In [1]: import numpy as np

In [2]: np.set_printoptions(precision=3, suppress=True, linewidth=160)

In [3]: m1 = np.loadtxt("a.csv", delimiter=",")

In [4]: m1
Out[4]: 
array([[-2.,  2.,  2.,  2.,  0.,  4.,  1., -3., -4.,  2.,  4., -1.,  4.],
       [ 2.,  2.,  1.,  0., -2.,  4., -1.,  0., -2., -1.,  0., -3., -2.],
       [ 2.,  1., -2., -4., -4.,  2.,  2.,  0.,  4., -5., -4., -4., -5.],
       [ 2.,  0., -4.,  0., -1.,  0.,  3., -1., -2.,  4., -4.,  3., -1.],
       [ 0., -2., -4., -1.,  6.,  4.,  0.,  2., -1., -2.,  1.,  2., -2.],
       [ 4.,  4.,  2.,  0.,  4.,  2.,  2.,  4.,  2.,  1.,  0.,  0.,  3.],
       [ 1., -1.,  2.,  3.,  0.,  2., -2., -6.,  2.,  0.,  1., -4.,  3.],
       [-3.,  0.,  0., -1.,  2.,  4., -6.,  6.,  3., -5.,  1.,  3.,  5.],
       [-4., -2.,  4., -2., -1.,  2.,  2.,  3., -2.,  2.,  0.,  4., -2.],
       [ 2., -1., -5.,  4., -2.,  1.,  0., -5.,  2.,  2., -3., -1., -1.],
       [ 4.,  0., -4., -4.,  1.,  0.,  1.,  1.,  0., -3.,  6.,  0., -2.],
       [-1., -3., -4.,  3.,  2.,  0., -4.,  3.,  4., -1.,  0.,  2., -1.],
       [ 4., -2., -5., -1., -2.,  3.,  3.,  5., -2., -1., -2., -1.,  2.]])

In [5]: x0 = np.array([0, 1, 3, 0, 2, 2, 0, 1, 0, 0, 2, 0, 2])

In [6]: target = m1 @ x0

In [7]: target
Out[7]: array([ 29.,   5., -27., -25.,   6.,  32.,  11.,  30.,  11., -31.,  -1., -10., -10.])

In [8]: np.round(np.linalg.solve(m1, target + m1[:, 3]), 3) + 0
Out[8]: array([0., 1., 3., 1., 2., 2., 0., 1., 0., 0., 2., 0., 2.])

In [9]: np.round(np.linalg.solve(m1, m1[:, 4]), 3) + 0
Out[9]: array([0., 0., 0., 0., 1., 0., 0., 0., 0., 0., 0., 0., 0.])

In [10]: feats = np.loadtxt("dump.csv", delimiter=",")

In [11]: feats
Out[11]: 
array([[9., 6., 3., 9., 0., 3., 9., 9., 6.],
       [6., 4., 2., 6., 0., 2., 6., 6., 4.],
       [3., 2., 1., 3., 0., 1., 3., 3., 2.],
       [9., 6., 3., 9., 0., 3., 9., 9., 6.],
       [0., 0., 0., 0., 0., 0., 0., 0., 0.],
       [3., 2., 1., 3., 0., 1., 3., 3., 2.],
       [9., 6., 3., 9., 0., 3., 9., 9., 6.],
       [9., 6., 3., 9., 0., 3., 9., 9., 6.],
       [6., 4., 2., 6., 0., 2., 6., 6., 4.]])

In [12]: vals, evecs = np.linalg.eigh(feats)

In [13]: vals.round(3) + 0
Out[13]: array([ 0.,  0.,  0.,  0.,  0.,  0.,  0.,  0., 46.])

In [14]: round(float(vals.sum()), 3), np.trace(feats)
Out[14]: (46.0, np.float64(46.0))

In [15]: np.abs(evecs[:, -1])
Out[15]: array([0.442, 0.295, 0.147, 0.442, 0.   , 0.147, 0.442, 0.442, 0.295])

In [16]: np.abs(evecs[:, -1]).round(6).argmax()
Out[16]: np.int64(0)

In [17]: np.unique(vals.round(6) + 0, return_counts=True)[1]
Out[17]: array([8, 1])

In [18]: np.round(evecs.T @ feats @ evecs, 3) + 0
Out[18]: 
array([[ 0.,  0.,  0.,  0.,  0.,  0.,  0.,  0.,  0.],
       [ 0.,  0.,  0.,  0.,  0.,  0.,  0.,  0.,  0.],
       [ 0.,  0.,  0.,  0.,  0.,  0.,  0.,  0.,  0.],
       [ 0.,  0.,  0.,  0.,  0.,  0.,  0.,  0.,  0.],
       [ 0.,  0.,  0.,  0.,  0.,  0.,  0.,  0.,  0.],
       [ 0.,  0.,  0.,  0.,  0.,  0.,  0.,  0.,  0.],
       [ 0.,  0.,  0.,  0.,  0.,  0.,  0.,  0.,  0.],
       [ 0.,  0.,  0.,  0.,  0.,  0.,  0.,  0.,  0.],
       [ 0.,  0.,  0.,  0.,  0.,  0.,  0.,  0., 46.]])
